>>> import numpy as np
>>> from numpy import linalg as LA
>>> np.set_printoptions(precision=3, suppress=True, linewidth=200, floatmode="fixed")
>>> def tidy(a):
...     return np.round(a, 3) + 0
... 
>>> arr = np.arange(15).reshape(3, 5) + 2
>>> arr
array([[ 2,  3,  4,  5,  6],
       [ 7,  8,  9, 10, 11],
       [12, 13, 14, 15, 16]])
>>> def softmax(z):
...     e = np.exp(z - z.max(axis=-1, keepdims=True))
...     return e / e.sum(axis=-1, keepdims=True)
... 
>>> softmax(arr).sum(axis=1)
array([1.000, 1.000, 1.000])
>>> S = arr @ arr.T / np.sqrt(5)
>>> tidy(softmax(S))
array([[0.000, 0.000, 1.000],
       [0.000, 0.000, 1.000],
       [0.000, 0.000, 1.000]])
>>> tidy(softmax(S + np.triu(np.full(S.shape, -np.inf), 1)))
array([[1.000, 0.000, 0.000],
       [0.000, 1.000, 0.000],
       [0.000, 0.000, 1.000]])
>>> m1 = np.array([[1, -1, 1, -1], [1, 0, 0, 0], [1, 1, 1, 1], [1, 2, 4, 8]])
>>> B = m1 / np.sqrt((m1 ** 2).mean(axis=1, keepdims=True))
>>> LA.matrix_rank(m1 - m1.mean(axis=1, keepdims=True))
np.int64(3)
>>> tidy(LA.norm(B, axis=1))
array([2.000, 2.000, 2.000, 2.000])
>>> np.unique(arr.round(6), axis=0).shape
(3, 5)
>>> tidy(arr @ LA.pinv(arr) @ arr)
array([[ 2.000,  3.000,  4.000,  5.000,  6.000],
       [ 7.000,  8.000,  9.000, 10.000, 11.000],
       [12.000, 13.000, 14.000, 15.000, 16.000]])
>>> np.argsort(-LA.norm(arr, axis=0).round(6), kind="stable")[:3]
array([4, 3, 2])
>>> tidy(LA.norm(arr, 2) / LA.norm(arr))
np.float64(0.998)
>>> B = np.array([[1, -3, -2], [2, 1, 3]])
>>> C = np.kron(B, m1)
>>> LA.matrix_rank(C)
np.int64(8)
>>> tidy(LA.norm(C, 2)), tidy(LA.norm(B, 2) * LA.norm(m1, 2))
(np.float64(42.986), np.float64(42.986))
